$ python3 -q
>>> import numpy as np
>>> np.set_printoptions(precision=1, suppress=True, linewidth=160)
>>> arr = np.loadtxt("case19.csv", delimiter=",")
>>> arr
array([[-2.,  1.,  0.,  0.,  0.,  0.,  0.,  0.,  0.,  0.,  0.,  0.,  0.,  0.],
       [ 0., -2.,  1.,  0.,  0.,  0.,  0.,  0.,  0.,  0.,  0.,  0.,  0.,  0.],
       [ 0.,  0., -2.,  1.,  0.,  0.,  0.,  0.,  0.,  0.,  0.,  0.,  0.,  0.],
       [ 0.,  0.,  0., -2.,  1.,  0.,  0.,  0.,  0.,  0.,  0.,  0.,  0.,  0.],
       [ 0.,  0.,  0.,  0., -2.,  1.,  0.,  0.,  0.,  0.,  0.,  0.,  0.,  0.],
       [ 0.,  0.,  0.,  0.,  0., -2.,  1.,  0.,  0.,  0.,  0.,  0.,  0.,  0.],
       [ 0.,  0.,  0.,  0.,  0.,  0., -2.,  1.,  0.,  0.,  0.,  0.,  0.,  0.],
       [ 0.,  0.,  0.,  0.,  0.,  0.,  0., -2.,  1.,  0.,  0.,  0.,  0.,  0.],
       [ 0.,  0.,  0.,  0.,  0.,  0.,  0.,  0., -2.,  1.,  0.,  0.,  0.,  0.],
       [ 0.,  0.,  0.,  0.,  0.,  0.,  0.,  0.,  0., -2.,  1.,  0.,  0.,  0.],
       [ 0.,  0.,  0.,  0.,  0.,  0.,  0.,  0.,  0.,  0., -2.,  1.,  0.,  0.],
       [ 0.,  0.,  0.,  0.,  0.,  0.,  0.,  0.,  0.,  0.,  0., -2.,  1.,  0.],
       [ 0.,  0.,  0.,  0.,  0.,  0.,  0.,  0.,  0.,  0.,  0.,  0., -2.,  1.],
       [ 0.,  0.,  0.,  0.,  0.,  0.,  0.,  0.,  0.,  0.,  0.,  0.,  0., -2.]])
>>> # triangular: eigenvalues sit on the diagonal
>>> np.round(np.linalg.norm(arr, 1), 1), round(np.linalg.norm(arr, np.inf), 1)
(np.float64(3.0), np.float64(3.0))
>>> round(np.linalg.norm(arr[7] - arr[0]), 1)
np.float64(3.2)
>>> round(np.linalg.norm(arr, "nuc"), 1)
np.float64(29.6)
>>> arr[7] @ arr[0]
np.float64(0.0)
>>> round(np.linalg.norm(arr[7], 1), 1), round(float(np.linalg.norm(arr[7], np.inf)), 1)
(np.float64(3.0), 2.0)
>>> np.round(np.linalg.norm(arr) ** 2 / np.linalg.norm(arr, 2) ** 2, 1)
np.float64(7.7)
>>> print(np.linalg.norm(arr, axis=1).argmax())
0
>>> np.unravel_index(np.abs(arr).argmax(), arr.shape)
(np.int64(0), np.int64(0))
>>> np.abs(arr).max()
np.float64(2.0)
>>> np.zeros(14, 14)
Traceback (most recent call last):
  File "<python-input-14>", line 1, in <module>
    np.zeros(14, 14)
    ~~~~~~~~^^^^^^^^
TypeError: Cannot interpret '14' as a data type
>>> arr.sum(axis=0)
array([-2., -1., -1., -1., -1., -1., -1., -1., -1., -1., -1., -1., -1., -1.])
>>> arr[:, 14]
Traceback (most recent call last):
  File "<python-input-16>", line 1, in <module>
    arr[:, 14]
    ~~~^^^^^^^
IndexError: index 14 is out of bounds for axis 1 with size 14
>>> np.count_nonzero(arr)
np.int64(27)
>>> np.linalg.matrix_rank(arr)
np.int64(14)
>>> arr.shape
(14, 14)
>>> def softmax(z):
...     e = np.exp(z - z.max(axis=-1, keepdims=True))
...     return e / e.sum(axis=-1, keepdims=True)
... 
>>> np.round(softmax(arr[3]), 1) + 0
array([0.1, 0.1, 0.1, 0. , 0.2, 0.1, 0.1, 0.1, 0.1, 0.1, 0.1, 0.1, 0.1, 0.1])
>>> np.round(softmax(arr[3] + -1), 1) + 0
array([0.1, 0.1, 0.1, 0. , 0.2, 0.1, 0.1, 0.1, 0.1, 0.1, 0.1, 0.1, 0.1, 0.1])
>>> S = arr @ arr.T / np.sqrt(14)
>>> softmax(S).round(6).argmax(axis=1)
array([ 0,  1,  2,  3,  4,  5,  6,  7,  8,  9, 10, 11, 12, 13])
>>> np.round(softmax(S)[3] @ arr, 1) + 0
array([-0.1, -0.1,  0. , -0.4,  0.2, -0.1, -0.1, -0.1, -0.1, -0.1, -0.1, -0.1, -0.1, -0.1])
>>> X = np.load("x.npy")
>>> X
array([[ 1,  1,  1,  1, -1, -1, -1, -1],
       [ 1, -1,  1, -1,  1, -1,  1, -1],
       [ 1, -1, -1,  1,  1, -1, -1,  1],
       [ 1, -1,  1, -1, -1,  1, -1,  1],
       [ 1,  1,  1,  1,  1,  1,  1,  1]])
>>> Uu, s = np.linalg.svd(X)
Traceback (most recent call last):
  File "<python-input-28>", line 1, in <module>
    Uu, s = np.linalg.svd(X)
    ^^^^^
ValueError: too many values to unpack (expected 2)
>>> Uu, s, Vh = np.linalg.svd(X, full_matrices=False)
>>> np.cumsum(s ** 2) / np.sum(s ** 2)
array([0.2, 0.4, 0.6, 0.8, 1. ])
>>> s / s[0]
array([1., 1., 1., 1., 1.])
>>> np.allclose(Uu * s @ Vh, X)
True
>>> print(Uu.shape, s.shape, Vh.shape)
(5, 5) (5,) (5, 8)
>>> t3 = np.stack([X, -1 * X, X[::-1]])
>>> print(np.einsum("bij,cij->bc", t3, t3))
[[ 40 -40   8]
 [-40  40  -8]
 [  8  -8  40]]
>>> np.linalg.matrix_rank(t3.reshape(3, -1))
np.int64(2)
>>> t3.shape
(3, 5, 8)
>>> np.linalg.norm(t3, axis=(1, 2))
array([6.3, 6.3, 6.3])
>>> W1 = np.array([[0, 2], [-1, 0], [1, 3], [0, 2], [-2, 5], [1, 5], [-5, 5], [-1, -1]])
>>> beta = np.array([0, 1])
>>> hid = np.maximum(X @ W1 + beta, 0)
>>> (hid > 0).astype(int)
array([[1, 0],
       [0, 1],
       [1, 0],
       [1, 0],
       [0, 1]])
>>> cent = np.array([[0, 0], [0, 3]])
>>> (hid @ cent).round(6).argmax(axis=1)
array([0, 1, 0, 0, 1])
>>> np.round(softmax(X[3] + 5), 1) + 0
array([0.2, 0. , 0.2, 0. , 0. , 0.2, 0. , 0.2])
>>> np.round(softmax(X[3]), 1) + 0
array([0.2, 0. , 0.2, 0. , 0. , 0.2, 0. , 0.2])
>>> S = X @ X.T / np.sqrt(8)
>>> np.round(softmax(S + np.triu(np.full(S.shape, -np.inf), 1)), 1) + 0
array([[1. , 0. , 0. , 0. , 0. ],
       [0.1, 0.9, 0. , 0. , 0. ],
       [0.1, 0.1, 0.9, 0. , 0. ],
       [0.1, 0.1, 0.1, 0.8, 0. ],
       [0. , 0. , 0. , 0. , 0.8]])
>>> cov = X.T @ X
>>> cov
array([[ 5, -1,  3,  1,  1, -1, -1,  1],
       [-1,  5,  1,  3, -1,  1,  1, -1],
       [ 3,  1,  5, -1, -1,  1,  1, -1],
       [ 1,  3, -1,  5,  1, -1, -1,  1],
       [ 1, -1, -1,  1,  5, -1,  3,  1],
       [-1,  1,  1, -1, -1,  5,  1,  3],
       [-1,  1,  1, -1,  3,  1,  5, -1],
       [ 1, -1, -1,  1,  1,  3, -1,  5]])
>>> np.linalg.matrix_rank(cov)
np.int64(5)
>>> np.diag(cov)
array([5, 5, 5, 5, 5, 5, 5, 5])
>>> np.linalg.svd(X, compute_uv=False) ** 2
array([8., 8., 8., 8., 8.])
>>> np.trace(cov), (X ** 2).sum()
(np.int64(40), np.int64(40))
>>> J = np.loadtxt("run16.csv", delimiter=",")
>>> J
array([[ 0.2, -1.3,  0.2, -1.2,  0. , -1.3,  0.3,  1.9, -0.1],
       [ 0.2, -1.1,  0.4, -1.2,  0.2, -1.6,  0.4,  1.9, -0.2],
       [-1.7, -0.5,  0.6,  0.1,  0.6, -0.6,  0.8,  0.6, -0.4],
       [ 1.2,  2.2, -0.5, -0.5, -0.9, -0.2, -1.1, -1.6, -0.7],
       [ 1.2,  0.1, -1. ,  0.5, -0.1,  1. , -2.2,  2. ,  0.4],
       [ 0.7,  3.1,  1. ,  0.6, -0.4, -1.4, -0.1, -0.1,  0. ],
       [-0.5,  1.2, -1.3,  0.9,  0.8, -0.8,  0.2,  1.7,  1.1]])
>>> print(np.unravel_index(np.abs(J).argmax(), J.shape))
(np.int64(5), np.int64(1))
>>> np.linalg.matrix_rank(J)
np.int64(7)
>>> np.diff(J, axis=0)
array([[ 0. ,  0.2,  0.2,  0. ,  0.2, -0.3,  0.1,  0. , -0.1],
       [-1.9,  0.6,  0.2,  1.3,  0.4,  1. ,  0.4, -1.3, -0.2],
       [ 2.9,  2.7, -1.1, -0.6, -1.5,  0.4, -1.9, -2.2, -0.3],
       [ 0. , -2.1, -0.5,  1. ,  0.8,  1.2, -1.1,  3.6,  1.1],
       [-0.5,  3. ,  2. ,  0.1, -0.3, -2.4,  2.1, -2.1, -0.4],
       [-1.2, -1.9, -2.3,  0.3,  1.2,  0.6,  0.3,  1.8,  1.1]])
>>> round(np.linalg.norm(J), 1)
np.float64(8.4)
>>> np.count_nonzero(J)
np.int64(61)
>>> np.abs(J).max()
np.float64(3.1)
>>> print(J.sum(axis=1))
[-1.3 -1.  -0.5 -2.1  1.9  3.4  3.3]
>>> np.linalg.svd(J, compute_uv=False)
array([5.3, 4.1, 3.7, 3. , 1.4, 1. , 0.2])
>>> J.shape
(7, 9)
